% python3 -q
>>> import numpy as np
>>> from numpy import linalg as LA
>>> np.set_printoptions(suppress=True, linewidth=100)
>>> rng = np.random.default_rng(7364)
>>> W0 = np.eye(7, dtype=int)[rng.permutation(7)] * np.array([7, 2, 2, 7, 3, 6, 4])
>>> W0
array([[7, 0, 0, 0, 0, 0, 0],
       [0, 2, 0, 0, 0, 0, 0],
       [0, 0, 2, 0, 0, 0, 0],
       [0, 0, 0, 7, 0, 0, 0],
       [0, 0, 0, 0, 3, 0, 0],
       [0, 0, 0, 0, 0, 0, 4],
       [0, 0, 0, 0, 0, 6, 0]])
>>> lab = rng.permutation(7)
>>> lab
array([1, 3, 5, 6, 2, 0, 4])
>>> A2 = W0[lab][:, lab]
>>> np.allclose(A2, W0)
False
>>> lab = rng.permutation(7)
>>> A2 = W0[:, lab] * rng.choice([-1, 1], 7)
>>> A2
array([[ 0,  0,  0,  0,  0,  0,  7],
       [ 0,  0,  0,  2,  0,  0,  0],
       [ 0,  0,  0,  0,  0, -2,  0],
       [ 0,  7,  0,  0,  0,  0,  0],
       [ 0,  0,  0,  0,  3,  0,  0],
       [ 4,  0,  0,  0,  0,  0,  0],
       [ 0,  0,  6,  0,  0,  0,  0]])
>>> left, _, VT = LA.svd(W0.T @ A2)
>>> np.round(LA.lstsq(W0, A2)[0], 3)
array([[ 0.,  0.,  0.,  0.,  0.,  0.,  1.],
       [ 0.,  0.,  0.,  1.,  0.,  0.,  0.],
       [ 0.,  0.,  0.,  0.,  0., -1.,  0.],
       [ 0.,  1.,  0.,  0.,  0.,  0.,  0.],
       [ 0.,  0.,  0.,  0.,  1.,  0.,  0.],
       [ 0.,  0.,  1.,  0.,  0.,  0.,  0.],
       [ 1.,  0.,  0.,  0.,  0.,  0.,  0.]])
>>> np.round(left @ VT, 3) + 0
array([[ 0.,  0.,  0.,  0.,  0.,  0.,  1.],
       [ 0.,  0.,  0.,  1.,  0.,  0.,  0.],
       [ 0.,  0.,  0.,  0.,  0., -1.,  0.],
       [ 0.,  1.,  0.,  0.,  0.,  0.,  0.],
       [ 0.,  0.,  0.,  0.,  1.,  0.,  0.],
       [ 0.,  0.,  1.,  0.,  0.,  0.,  0.],
       [ 1.,  0.,  0.,  0.,  0.,  0.,  0.]])
>>> vec = np.array([-1, 4, -1, 2, -1, 5, -5])
>>> W0 @ vec
array([ -7,   8,  -2,  14,  -3, -20,  30])
>>> (W0 * vec).sum(axis=1)
array([ -7,   8,  -2,  14,  -3, -20,  30])
>>> W0 @ np.eye(7)[3]
array([0., 0., 0., 7., 0., 0., 0.])
>>> W0 * vec
array([[ -7,   0,   0,   0,   0,   0,   0],
       [  0,   8,   0,   0,   0,   0,   0],
       [  0,   0,  -2,   0,   0,   0,   0],
       [  0,   0,   0,  14,   0,   0,   0],
       [  0,   0,   0,   0,  -3,   0,   0],
       [  0,   0,   0,   0,   0,   0, -20],
       [  0,   0,   0,   0,   0,  30,   0]])
>>> W0 @ (2 * vec)
array([-14,  16,  -4,  28,  -6, -40,  60])
>>> Q, V = LA.qr(W0[:, :3])[0], LA.qr(W0[:, 3:])[0]
>>> sv = LA.svd(Q.T @ V, compute_uv=False)
>>> (sv > 0.9).sum()
np.int64(0)
>>> f = np.array([3, -1, -2, -3, 3, 3, -1])
>>> A2 = W0 + np.outer(f, np.eye(7)[1])
>>> round(float(LA.det(A2) / LA.det(W0)), 3), np.round(1 + LA.solve(W0, f)[1], 3)
(0.5, np.float64(0.5))
>>> m1 = np.load("w.npy")
>>> m1
array([[ 6, -4, -2,  2],
       [-4,  8,  0, -4],
       [-2,  0, 13,  2],
       [ 2, -4,  2,  3]])
>>> # equal to its transpose
>>> A2 = m1 ** -1
Traceback (most recent call last):
  File "<python-input-31>", line 1, in <module>
    A2 = m1 ** -1
         ~~~^^~~~
ValueError: Integers to negative integer powers are not allowed.
>>> A2 = LA.inv(m1)
>>> np.allclose(A2, m1.T)
False
>>> np.round(LA.inv(A2), 3) + 0
array([[ 6., -4., -2.,  2.],
       [-4.,  8.,  0., -4.],
       [-2.,  0., 13.,  2.],
       [ 2., -4.,  2.,  3.]])
>>> lab = rng.permutation(4)
>>> lab
array([1, 2, 0, 3])
>>> A2 = m1[lab][:, lab]
>>> np.round(LA.det(A2), 3), round(LA.det(m1[lab]), 3)
(np.float64(256.0), np.float64(256.0))
>>> np.diag(A2)
array([ 8, 13,  6,  3])
>>> A2 = m1 + rng.integers(-2, 3, (4, 3)) @ rng.integers(-2, 3, (3, 4))
>>> A2
array([[ 4, -2,  0,  0],
       [-5,  4,  0, -6],
       [-4,  2, 17, -3],
       [-1, -2,  6, -2]])
>>> np.round(LA.svd(A2 - m1, compute_uv=False), 3) + 0
array([10.831,  4.644,  1.062,  0.   ])
>>> M = np.load("data.npy")
>>> M
array([[ 1,  0,  0,  1, -2, -1,  1],
       [ 0,  0, -2, -1,  2,  0, -2],
       [ 1, -2, -1, -1,  1, -1, -2],
       [-1, -1,  2,  2, -2,  1, -2],
       [-1, -2,  2, -2, -2, -1,  0],
       [ 0, -1, -1, -1, -1,  1,  1],
       [ 0,  0, -1, -1, -1,  0, -1]])
>>> lab = rng.permutation(7)
>>> lab
array([6, 2, 0, 1, 4, 5, 3])
>>> A2 = M[lab][:, lab]
>>> A2
array([[-1, -1,  0,  0, -1,  0, -1],
       [-2, -1,  1, -2,  1, -1, -1],
       [ 1,  0,  1,  0, -2, -1,  1],
       [-2, -2,  0,  0,  2,  0, -1],
       [ 0,  2, -1, -2, -2, -1, -2],
       [ 1, -1,  0, -1, -1,  1, -1],
       [-2,  2, -1, -1, -2,  1,  2]])
>>> np.allclose(A2, M)
False
>>> np.round(np.sort(np.abs(LA.eigvals(A2))), 3)
array([0.618, 2.089, 2.089, 2.621, 2.796, 3.456, 3.456])
>>> np.diag(A2)
array([-1, -1,  1,  0, -2,  1,  2])
>>> np.allclose(M @ M.T, M.T @ M)
False
>>> LA.matrix_power(M, 4)
array([[ -3, -24,  14,  43,   8,  31, -31],
       [-14,  37,  55,  -3, -17, -20, 115],
       [-16,  35,  88,  61, -20,  -2, 108],
       [ 33, -13, -24,  57,  30,  27, -35],
       [ 46,  42, -75,  18, 105,  -3, -25],
       [ -7,  37, -15,   2,  17,  18,  39],
       [ 15,  40, -19,  15,  59,   9,  48]])
>>> vec = np.array([2, -5, -1, 0, 2, 3, 1])
>>> h = np.maximum(M @ vec, 0)
>>> M * (h > 1e-9)[:, None]
array([[ 0,  0,  0,  0,  0,  0,  0],
       [ 0,  0, -2, -1,  2,  0, -2],
       [ 1, -2, -1, -1,  1, -1, -2],
       [ 0,  0,  0,  0,  0,  0,  0],
       [ 0,  0,  0,  0,  0,  0,  0],
       [ 0, -1, -1, -1, -1,  1,  1],
       [ 0,  0,  0,  0,  0,  0,  0]])
>>> M.T @ h
array([ 10, -28, -26, -22,  10,  -2, -20])
>>> np.round(np.tanh(M @ vec), 3)
array([-0.999,  0.999,  1.   , -0.964, -0.762,  1.   , -0.964])
>>> h
array([ 0,  4, 10,  0,  0,  8,  0])
